>>> import numpy as np
>>> np.set_printoptions(precision=1, suppress=True, linewidth=200)
>>> rnd = lambda a: np.round(a, 1) + 0
>>> J = np.loadtxt("case17.csv", delimiter=",")
>>> rnd(J)
array([[ 0.2, -0.1, -0.5,  0.6,  0.1, -0.1,  0.5],
       [ 0. ,  0.6, -0.3, -0.3, -0.4, -0.4,  0.2],
       [ 0.3,  0.3,  0.2,  0.5,  0.3, -0.5, -0.5],
       [-0.6,  0.6,  0.1,  0.2,  0.4,  0.3,  0.1],
       [ 0.6,  0.4,  0.1,  0. , -0.1,  0.7,  0. ],
       [-0.3,  0. ,  0.1,  0.5, -0.7,  0.2, -0.3],
       [-0.1,  0. , -0.8, -0.1,  0.1,  0.2, -0.6]])
>>> B = np.linalg.inv(J)
>>> rnd(np.linalg.det(J) * np.linalg.det(B))
np.float64(1.0)
>>> rnd(np.linalg.inv(B))
array([[ 0.2, -0.1, -0.5,  0.6,  0.1, -0.1,  0.5],
       [ 0. ,  0.6, -0.3, -0.3, -0.4, -0.4,  0.2],
       [ 0.3,  0.3,  0.2,  0.5,  0.3, -0.5, -0.5],
       [-0.6,  0.6,  0.1,  0.2,  0.4,  0.3,  0.1],
       [ 0.6,  0.4,  0.1,  0. , -0.1,  0.7,  0. ],
       [-0.3,  0. ,  0.1,  0.5, -0.7,  0.2, -0.3],
       [-0.1,  0. , -0.8, -0.1,  0.1,  0.2, -0.6]])
>>> rnd(J @ B)
array([[1., 0., 0., 0., 0., 0., 0.],
       [0., 1., 0., 0., 0., 0., 0.],
       [0., 0., 1., 0., 0., 0., 0.],
       [0., 0., 0., 1., 0., 0., 0.],
       [0., 0., 0., 0., 1., 0., 0.],
       [0., 0., 0., 0., 0., 1., 0.],
       [0., 0., 0., 0., 0., 0., 1.]])
>>> rnd(np.linalg.slogdet(J)[0])
np.float64(-1.0)
>>> x0 = np.array([1, 0, 1, 2, -3, -2, 1])
>>> target = J @ x0
>>> c, lr = np.zeros(7), 1 / np.linalg.norm(J, 2) ** 2
>>> for i in range(300):
...     c -= lr * J.T @ (J @ c - target)
...     if i % 50 == 0: print(i, round(np.linalg.norm(J @ c - target), 1))
... 
0 0.0
50 0.0
100 0.0
150 0.0
200 0.0
250 0.0
>>> rnd(np.linalg.cond(J))
np.float64(1.0)
>>> x0 = np.array([-1, -1, -2, 1, -1, -2, -2])
>>> [p for p in range(1, 25) if np.allclose(np.linalg.matrix_power(J, p), np.eye(7))]
[]
>>> rnd(np.linalg.inv(J))
array([[ 0.2,  0. ,  0.3, -0.6,  0.6, -0.3, -0.1],
       [-0.1,  0.6,  0.3,  0.6,  0.4,  0. ,  0. ],
       [-0.5, -0.3,  0.2,  0.1,  0.1,  0.1, -0.8],
       [ 0.6, -0.3,  0.5,  0.2,  0. ,  0.5, -0.1],
       [ 0.1, -0.4,  0.3,  0.4, -0.1, -0.7,  0.1],
       [-0.1, -0.4, -0.5,  0.3,  0.7,  0.2,  0.2],
       [ 0.5,  0.2, -0.5,  0.1,  0. , -0.3, -0.6]])
>>> 7 - np.linalg.matrix_rank(J - np.eye(7), tol=1e-8)
np.int64(0)
>>> rnd(np.linalg.norm(x0)), rnd(np.linalg.norm(J @ x0))
(np.float64(4.0), np.float64(4.0))
>>> rng = np.random.default_rng(30)
>>> labels = rng.permutation(7)
>>> B = J[:, labels] * rng.choice([-1, 1], 7)
>>> rnd(B)
array([[-0.1, -0.1,  0.2,  0.1,  0.5, -0.6,  0.5],
       [-0.4,  0.4,  0. , -0.6,  0.2,  0.3,  0.3],
       [-0.5, -0.3,  0.3, -0.3, -0.5, -0.5, -0.2],
       [ 0.3, -0.4, -0.6, -0.6,  0.1, -0.2, -0.1],
       [ 0.7,  0.1,  0.6, -0.4,  0. ,  0. , -0.1],
       [ 0.2,  0.7, -0.3,  0. , -0.3, -0.5, -0.1],
       [ 0.2, -0.1, -0.1,  0. , -0.6,  0.1,  0.8]])
>>> left, _, VT = np.linalg.svd(J.T @ B)
>>> rnd(np.linalg.lstsq(J, B)[0])
array([[ 0.,  0.,  1.,  0.,  0.,  0.,  0.],
       [ 0.,  0.,  0., -1.,  0.,  0.,  0.],
       [ 0.,  0.,  0.,  0.,  0.,  0., -1.],
       [ 0.,  0.,  0.,  0.,  0., -1.,  0.],
       [ 0., -1.,  0.,  0.,  0.,  0.,  0.],
       [ 1.,  0.,  0.,  0.,  0.,  0.,  0.],
       [ 0.,  0.,  0.,  0.,  1.,  0.,  0.]])
>>> r0, r1 = B[3], B[1]
>>> rnd(r0 @ r1)
np.float64(0.0)
>>> pr = (r0 @ r1) / (r0 @ r0) * r0
>>> np.linalg.matrix_rank(np.outer(r0, r1))
np.int64(1)
>>> rnd((r1 - pr) @ r0)
np.float64(0.0)
>>> M = np.load("block13.npy")
>>> M
array([[  0,   1,   9,   7,   2,   8,   4,   9,  13,  -6],
       [ -1,   0,  10,   5, -13,   3,   0,  10, -11,   5],
       [ -9, -10,   0,   6,   2,  -5,  -3,  12,  -7,  -3],
       [ -7,  -5,  -6,   0,   6,  -2,  -8, -10,  -9,   8],
       [ -2,  13,  -2,  -6,   0, -12,  -6, -12,  -6,  -7],
       [ -8,  -3,   5,   2,  12,   0,  -9,   5,   5,  11],
       [ -4,   0,   3,   8,   6,   9,   0, -10,   2,  -9],
       [ -9, -10, -12,  10,  12,  -5,  10,   0,  14,   0],
       [-13,  11,   7,   9,   6,  -5,  -2, -14,   0,   5],
       [  6,  -5,   3,  -8,   7, -11,   9,   0,  -5,   0]])
>>> x0 = np.array([1, 3, 4, 2, -4, -1, -2])
>>> h1 = np.maximum(J @ x0, 0)
>>> rnd(J.T @ h1)
array([ 1. ,  2.9,  0.3,  3.1, -3.2, -0.4, -2.5])
>>> rnd(np.maximum(J @ (3 * x0), 0))
array([ 0. ,  6.2,  9.9,  0. ,  5.3, 12.4,  0. ])
>>> rnd(J * (h1 > 1e-9)[:, None])
array([[ 0. ,  0. ,  0. ,  0. ,  0. ,  0. ,  0. ],
       [ 0. ,  0.6, -0.3, -0.3, -0.4, -0.4,  0.2],
       [ 0.3,  0.3,  0.2,  0.5,  0.3, -0.5, -0.5],
       [ 0. ,  0. ,  0. ,  0. ,  0. ,  0. ,  0. ],
       [ 0.6,  0.4,  0.1,  0. , -0.1,  0.7,  0. ],
       [-0.3,  0. ,  0.1,  0.5, -0.7,  0.2, -0.3],
       [ 0. ,  0. ,  0. ,  0. ,  0. ,  0. ,  0. ]])
>>> rnd(h1)
array([0. , 2.1, 3.3, 0. , 1.8, 4.1, 0. ])
>>> rnd(np.maximum(J @ x0, 0) - np.maximum(-J @ x0, 0))
array([-2.4,  2.1,  3.3, -0.4,  1.8,  4.1, -3.1])
>>> np.allclose(M @ M.T, M.T @ M)
True
>>> np.allclose(M, M.T)
False
>>> (M - M.T) / 2
array([[  0.,   1.,   9.,   7.,   2.,   8.,   4.,   9.,  13.,  -6.],
       [ -1.,   0.,  10.,   5., -13.,   3.,   0.,  10., -11.,   5.],
       [ -9., -10.,   0.,   6.,   2.,  -5.,  -3.,  12.,  -7.,  -3.],
       [ -7.,  -5.,  -6.,   0.,   6.,  -2.,  -8., -10.,  -9.,   8.],
       [ -2.,  13.,  -2.,  -6.,   0., -12.,  -6., -12.,  -6.,  -7.],
       [ -8.,  -3.,   5.,   2.,  12.,   0.,  -9.,   5.,   5.,  11.],
       [ -4.,   0.,   3.,   8.,   6.,   9.,   0., -10.,   2.,  -9.],
       [ -9., -10., -12.,  10.,  12.,  -5.,  10.,   0.,  14.,   0.],
       [-13.,  11.,   7.,   9.,   6.,  -5.,  -2., -14.,   0.,   5.],
       [  6.,  -5.,   3.,  -8.,   7., -11.,   9.,   0.,  -5.,   0.]])
>>> data = np.load("run5.npy")
>>> data
array([[ 1, -1,  1, -1,  1, -1,  1, -1],
       [ 1, -1,  1, -1, -1,  1, -1,  1],
       [ 1,  1,  1,  1,  1,  1,  1,  1],
       [ 1,  1, -1, -1, -1, -1,  1,  1],
       [ 1, -1, -1,  1, -1,  1,  1, -1],
       [ 1, -1, -1,  1,  1, -1, -1,  1],
       [ 1,  1, -1, -1,  1,  1, -1, -1],
       [ 1,  1,  1,  1, -1, -1, -1, -1]])
>>> B = data / np.linalg.norm(data, axis=1, keepdims=True)
>>> C2 = B @ B.T
>>> (C2 - 2 * np.eye(8)).round(6).argmax(axis=1)
array([1, 0, 0, 0, 0, 0, 0, 0])
>>> rnd(C2)
array([[1., 0., 0., 0., 0., 0., 0., 0.],
       [0., 1., 0., 0., 0., 0., 0., 0.],
       [0., 0., 1., 0., 0., 0., 0., 0.],
       [0., 0., 0., 1., 0., 0., 0., 0.],
       [0., 0., 0., 0., 1., 0., 0., 0.],
       [0., 0., 0., 0., 0., 1., 0., 0.],
       [0., 0., 0., 0., 0., 0., 1., 0.],
       [0., 0., 0., 0., 0., 0., 0., 1.]])
>>> B = np.array([[-2, -2, 1],
...     [-4, -5, 4],
...     [0, 1, 1],
...     [-4, -1, 5],
...     [-5, -2, 1],
...     [5, -1, 5],
...     [5, -5, 5],
...     [-5, -1, 4]])
>>> np.einsum("ik,kj->ji", data, B)
array([[  6,   6, -10,  -2,  18, -22,  -2, -10],
       [  0,  10, -16, -10,  -2,   4,  -4,   2],
       [-10,  -4,  26,   2,   6,  -4,  -4,  -4]])
>>> np.linalg.matrix_rank(np.vstack([data, B.T]))
np.int64(8)
>>> np.vstack([data, B.T]).shape
(11, 8)
>>> feats = np.loadtxt("dump.csv", delimiter=",")
>>> feats
array([[-0.2, -0.8, -2.6, -0.4, -0.7, -1.4,  0.4, -0.1, -1.6, -0.7, -0.9],
       [ 2. , -1.5, -2.2, -1.2, -1.1,  0.2,  3.3, -0.8,  4.2,  1. ,  0. ],
       [-1.4,  0.7, -0.8,  2.2,  0.2, -1.5,  0.3, -2.3, -0.4, -0.5,  0. ],
       [-0.6,  0.5,  2. ,  0.7, -0.3, -1.8,  0.9, -0.7,  0.2,  1.2,  0.2],
       [ 1.2,  2.1,  4.7,  1.8, -1.1, -0.1, -2.9,  0.6,  0.2,  0.1,  2.4],
       [ 1.3, -0.6, -0.6, -0.1, -0.3,  0.3,  0.6,  0.7,  2. ,  0.3, -0.2],
       [ 0.7,  1.1,  2. ,  0.7, -1.1,  0.3, -0.7, -0.8,  0. ,  0.4,  1.2],
       [-0.6, -2.9, -0.8, -1.4,  0. ,  2.2,  1. ,  1.5,  0.2,  0.5, -0.8],
       [ 1.4,  1.7,  0.3,  0.7, -1.3, -1. , -0.7, -0.1, -0.2, -0.6,  0.7],
       [-1.7, -0.3,  0.5,  0.4,  1.6,  1.1, -1.3,  0.3, -1.1, -0.6, -0.1],
       [-3.9, -1.7, -2.9, -0.1,  0.6, -1.2,  2.4, -1.5, -3.4, -0.6, -2.4],
       [-1.3, -0.3, -0.4,  0.5,  0. , -1.7, -0.5, -0.6, -2. , -1. , -0.9],
       [-1.1,  1. , -0.4, -0.7,  0.1,  0.3,  0.8, -1.3, -2.6,  0.1,  0.8],
       [ 0.4, -1.3, -2.3, -0.1, -0.3, -1.2,  3. , -1.8,  2.7,  1.2, -0.9],
       [-8.4, -2.1, -2. , -2.1,  3.9,  1.7,  4.4, -0.6, -6. ,  0.3, -3.5],
       [-3.1,  0.2,  2.8,  0. ,  0.4,  0.6,  1.6, -0.1, -2.2,  1. , -0.4],
       [-3.6, -4.3, -1.9, -2.3,  3.2,  1.4,  3.7,  2. ,  2.4,  1.7, -3.2],
       [ 1.3,  0. , -2.6, -1. ,  0.1, -0.5,  0.5,  0.1,  0.5, -0.4,  0.1],
       [-3.1, -0.4, -1.6, -0.9,  1.2,  0.4,  0.4, -1.1, -4.9, -0.7, -1. ],
       [-0.5,  2.3,  0.4,  2.4, -1.3, -2.6, -1.7, -1.6, -3.6, -1. ,  0.4],
       [-3.3, -3.5,  0.1, -1.9,  2.8,  1.8,  2.5,  2.6,  1.4,  1.3, -2.1],
       [-1.9, -0.7,  0.6, -0.9,  0.3,  2.6, -0.2,  1. , -2.6,  0.2, -0.2],
       [-3.2, -3. , -2.7, -1.6,  2.1,  1.5,  1.6,  1.7, -1.5, -0.3, -2.5],
       [-2.1, -0.3, -4.6, -2. ,  0.8,  0.2,  2.5, -1.5, -3.3, -1.1, -1. ],
       [ 3.4,  0.1,  2.2, -0.8, -1.3,  0.2,  2.6,  0.2,  6.3,  2.8,  1. ],
       [-0.7, -2.1, -4.1, -1.6,  0.4,  0.2,  4. , -1.3,  1.8,  0.5, -1.1],
       [-3.7, -1.6, -1.9, -0.3,  2.3,  0.3,  3.2, -1.3,  0.5,  0.3, -1.9],
       [-0.3,  0.3, -2.4,  1. , -0.1, -0.4, -1.9, -0.4, -3.1, -1.7, -0.1],
       [ 2.6,  0.8,  1.5,  2.5, -3. , -1.5, -0.7, -1.4,  1.9,  0.2,  2. ],
       [-0.4,  1.5, -1.4,  0.5, -0.2, -1.6,  0.2, -3.1, -2.8, -0.7,  0.6],
       [ 1.3,  1.7,  2.8,  0.4, -0.1,  0.3, -1.7,  0.4,  0.7,  0.4,  1.1],
       [ 4. ,  2.6,  2.6,  2.9, -3.1, -2.4, -2.3, -0.3,  2.9,  0.2,  2.7],
       [-5.6, -2.4,  0.7,  0.5,  1.4, -0.4,  3. , -0.8, -2.3,  0.8, -1.9],
       [ 1.4, -2.7,  0.6, -0.4,  1.4,  0.2, -1. ,  2.9,  4.8,  0.2, -0.8],
       [-0.8, -1.5,  1. , -1.9,  1.4,  1.5,  2.9, -0.2,  2.3,  2. , -0.2],
       [ 4.2, -0.2, -1. , -0.3, -2. , -1.3,  0.4, -0.1,  4.7,  0.6,  1. ],
       [ 0.7,  0.3, -1.8, -1.2, -0.3,  1.1,  0.1,  1.3, -0.9, -0.6,  0.2],
       [ 9.3,  2.6,  4.2,  2.9, -4.4, -2.3, -6.6,  2.7,  5.8, -0.7,  3.4],
       [ 1.4,  2.6,  1.5,  0.1, -0.9,  1.4, -1. , -1.7, -1.4,  0.3,  2.3],
       [-3.4,  1.8, -1.6,  0.8,  1.4, -1. ,  1.6, -4. , -3.3, -0.3, -0.4],
       [ 6. ,  2.1, -1.9,  0.7, -2.3, -2.3, -2. ,  0. ,  3.3, -0.6,  1.8],
       [-6.9, -3.7, -2.2, -1.5,  2.9,  2.6,  4.9, -0.1, -1.9,  0.6, -3.4],
       [-1.1,  1.3,  2.7,  1.2, -0.4,  1.7, -1.4,  0.4, -2. , -0.3,  1. ],
       [-5.3,  0.8, -1.4,  0.3,  0.9,  0.2,  0.3, -0.5, -7.5, -1.2, -1.4],
       [-4.2,  0.7, -2. ,  0.1,  1.9, -0.5,  0.7, -1.4, -4.2, -0.9, -1.7],
       [ 0.9, -0.5, -2. , -0.6, -0.2,  1.1,  0.9, -0.3,  1.4,  0.2, -0.2],
       [-3.9,  0.1, -3.4, -1.1,  1.1, -0.9,  2.4, -2.4, -4.8, -0.7, -1.2]])
>>> rnd(np.linalg.norm(J, axis=0))
array([1., 1., 1., 1., 1., 1., 1.])
>>> rnd(np.linalg.pinv(J))
array([[ 0.2,  0. ,  0.3, -0.6,  0.6, -0.3, -0.1],
       [-0.1,  0.6,  0.3,  0.6,  0.4,  0. ,  0. ],
       [-0.5, -0.3,  0.2,  0.1,  0.1,  0.1, -0.8],
       [ 0.6, -0.3,  0.5,  0.2,  0. ,  0.5, -0.1],
       [ 0.1, -0.4,  0.3,  0.4, -0.1, -0.7,  0.1],
       [-0.1, -0.4, -0.5,  0.3,  0.7,  0.2,  0.2],
       [ 0.5,  0.2, -0.5,  0.1,  0. , -0.3, -0.6]])
>>> rnd(J @ J.T)
array([[1., 0., 0., 0., 0., 0., 0.],
       [0., 1., 0., 0., 0., 0., 0.],
       [0., 0., 1., 0., 0., 0., 0.],
       [0., 0., 0., 1., 0., 0., 0.],
       [0., 0., 0., 0., 1., 0., 0.],
       [0., 0., 0., 0., 0., 1., 0.],
       [0., 0., 0., 0., 0., 0., 1.]])
>>> rnd(np.linalg.svd(J, compute_uv=False))
array([1., 1., 1., 1., 1., 1., 1.])
